$ ipython --no-banner

In [1]: import numpy as np

In [2]: np.set_printoptions(precision=3, suppress=True, linewidth=120, sign=" ")

In [3]: arr = np.load("arr.npy")

In [4]: arr
Out[4]: 
array([[ 2,  0,  0,  0,  0],
       [ 1,  5,  0,  0,  0],
       [ 2,  4,  2,  0,  0],
       [ 2,  4,  2,  3,  0],
       [ 3,  1,  3,  5,  4]])

In [5]: # triangular, det is the product of the diagonal

In [6]: rng = np.random.default_rng(830)

In [7]: z = rng.permutation(5)

In [8]: z
Out[8]: array([ 3,  4,  2,  0,  1])

In [9]: Y = arr[z][:, z]

In [10]: round(float(np.linalg.det(Y)), 3), round(np.linalg.det(arr[z]), 3)
Out[10]: (240.0, np.float64(240.0))

In [11]: np.sort(np.abs(np.linalg.eigvals(Y)))
Out[11]: array([ 2.,  2.,  3.,  4.,  5.])

In [12]: data = np.array([[2.0, -2.0, -3.0, -2.0],
    ...:     [3.0, 3.0, 3.0, 6.0],
    ...:     [-4.0, -2.0, -3.0, -8.0],
    ...:     [1.0, 2.0, 3.0, 5.0]])

In [13]: data
Out[13]: 
array([[ 2., -2., -3., -2.],
       [ 3.,  3.,  3.,  6.],
       [-4., -2., -3., -8.],
       [ 1.,  2.,  3.,  5.]])

In [14]: Y = data + rng.integers(-2, 3, (4, 3)) @ rng.integers(-2, 3, (3, 4))

In [15]: Y
Out[15]: 
array([[  6.,  -3.,  -1.,  -4.],
       [  6.,   2.,   7.,   2.],
       [ -5.,  -5.,  -3., -10.],
       [ -1.,   4.,   3.,   6.]])

In [16]: np.linalg.matrix_rank(Y - data, tol=1e-8)
Out[16]: np.int64(3)

In [17]: Y - data
Out[17]: 
array([[ 4., -1.,  2., -2.],
       [ 3., -1.,  4., -4.],
       [-1., -3.,  0., -2.],
       [-2.,  2.,  0.,  1.]])

In [18]: np.round(np.linalg.svd(Y - data, compute_uv=False), 3) + 0
Out[18]: array([ 8.372,  3.73 ,  2.449,  0.   ])

In [19]: np.argsort(-np.linalg.norm(Y, axis=0).round(6), kind="stable")[:3]
Out[19]: array([ 3,  0,  2])

In [20]: round(np.log10(np.linalg.cond(Y)))
Out[20]: 2

In [21]: np.linalg.cond(Y) > 100
Out[21]: np.True_

In [22]: np.allclose(data[:-1].T @ np.linalg.lstsq(data[:-1].T, data[-1])[0], data[-1])
Out[22]: True

In [23]: round(float(np.trace(np.linalg.pinv(data) @ data)), 3)
Out[23]: 3.0

In [24]: data @ np.linalg.pinv(data) @ data
Out[24]: 
array([[ 2., -2., -3., -2.],
       [ 3.,  3.,  3.,  6.],
       [-4., -2., -3., -8.],
       [ 1.,  2.,  3.,  5.]])

In [25]: np.unique(data.round(6), axis=0).shape
Out[25]: (4, 4)

In [26]: proj = np.triu(np.array([[2, 0, 3, 2], [3, 3, 3, 2], [0, 1, 1, 1], [2, 0, 0, 0]]), 1) + np.eye(4)

In [27]: Y = proj @ data @ np.linalg.inv(proj)

In [28]: np.trace(Y), np.trace(data)
Out[28]: (np.float64(7.0), np.float64(7.0))

In [29]: np.linalg.matrix_rank(Y)
Out[29]: np.int64(3)

In [30]: proj @ data - data @ proj
Out[30]: 
array([[-10.,  -2.,  -3., -11.],
       [-10.,  -2., -21., -29.],
       [  1.,   2.,  21.,  20.],
       [  0.,   0.,  -9.,  -9.]])

In [31]: np.einsum("ij,ji->", data, data)
Out[31]: np.float64(19.0)

In [32]: round(np.linalg.det(data[::-1]), 3)
Out[32]: np.float64(0.0)

In [33]: np.round(np.poly(data), 3) + 0
Out[33]: array([ 1., -7., 15., -9.,  0.])

In [34]: J = np.array([[41, -5, -2, 8, -18],
    ...:     [-5, 38, -4, -8, -3],
    ...:     [-2, -4, 17, -8, -6],
    ...:     [8, -8, -8, 29, 10],
    ...:     [-18, -3, -6, 10, 33]])

In [35]: J
Out[35]: 
array([[ 41,  -5,  -2,   8, -18],
       [ -5,  38,  -4,  -8,  -3],
       [ -2,  -4,  17,  -8,  -6],
       [  8,  -8,  -8,  29,  10],
       [-18,  -3,  -6,  10,  33]])

In [36]: # symmetric, so the eigenvalues are real

In [37]: U, sig, Vh = np.linalg.svd(data)

In [38]: vecs = Vh[:(sig > 1e-8).sum()]

In [39]: x0 = data[0] + -3 * data[3] + rng.integers(2) * np.eye(4)[1]

In [40]: x0
Out[40]: array([ -1.,  -8., -12., -17.])

In [41]: round(np.linalg.norm(x0 - vecs.T @ vecs @ x0), 3)
Out[41]: np.float64(0.0)

In [42]: np.diag(vecs.T @ vecs)
Out[42]: array([ 0.857,  0.857,  0.429,  0.857])

In [43]: np.linalg.matrix_rank(np.vstack([data, x0]))
Out[43]: np.int64(3)

In [44]: np.allclose(vecs.T @ vecs @ x0, x0)
Out[44]: True

In [45]: x0 = np.array([-7, 6, 9, -1, 9])

In [46]: J @ x0
Out[46]: array([-505,  208,   97, -115,  341])

In [47]: np.einsum("ij,j->i", J, x0)
Out[47]: array([-505,  208,   97, -115,  341])

In [48]: J @ np.eye(5)[3]
Out[48]: array([ 8., -8., -8., 29., 10.])

In [49]: Y = J / np.sqrt((J ** 2).mean(axis=1, keepdims=True))

In [50]: np.linalg.norm(Y, axis=1)
Out[50]: array([ 2.236,  2.236,  2.236,  2.236,  2.236])

In [51]: np.linalg.matrix_rank(Y) == np.linalg.matrix_rank(J)
Out[51]: np.True_

In [52]: W1 = np.array([[-5, -5], [2, -2], [1, -3], [-5, -3], [3, -4]])

In [53]: coef = np.array([0, 2])

In [54]: act = np.maximum(J @ W1 + coef, 0)

In [55]: (act > 0).mean(axis=0)
Out[55]: array([ 0.6,  0.2])

In [56]: np.linalg.matrix_rank(act)
Out[56]: np.int64(2)

In [57]: (act > 0).astype(int)
Out[57]: 
array([[ 0,  0],
       [ 1,  0],
       [ 1,  1],
       [ 0,  0],
       [ 1,  0]])

In [58]: act
Out[58]: 
array([[   0,    0],
       [ 128,    0],
       [  41,   17],
       [   0,    0],
       [ 127,    0]])

In [59]: W2 = np.array([[-2, 0, -2], [1, 1, 2]])

In [60]: act @ W2
Out[60]: 
array([[   0,    0,    0],
       [-256,    0, -256],
       [ -65,   17,  -48],
       [   0,    0,    0],
       [-254,    0, -254]])

In [61]: W1 @ W2
Out[61]: 
array([[  5,  -5,   0],
       [ -6,  -2,  -8],
       [ -5,  -3,  -8],
       [  7,  -3,   4],
       [-10,  -4, -14]])
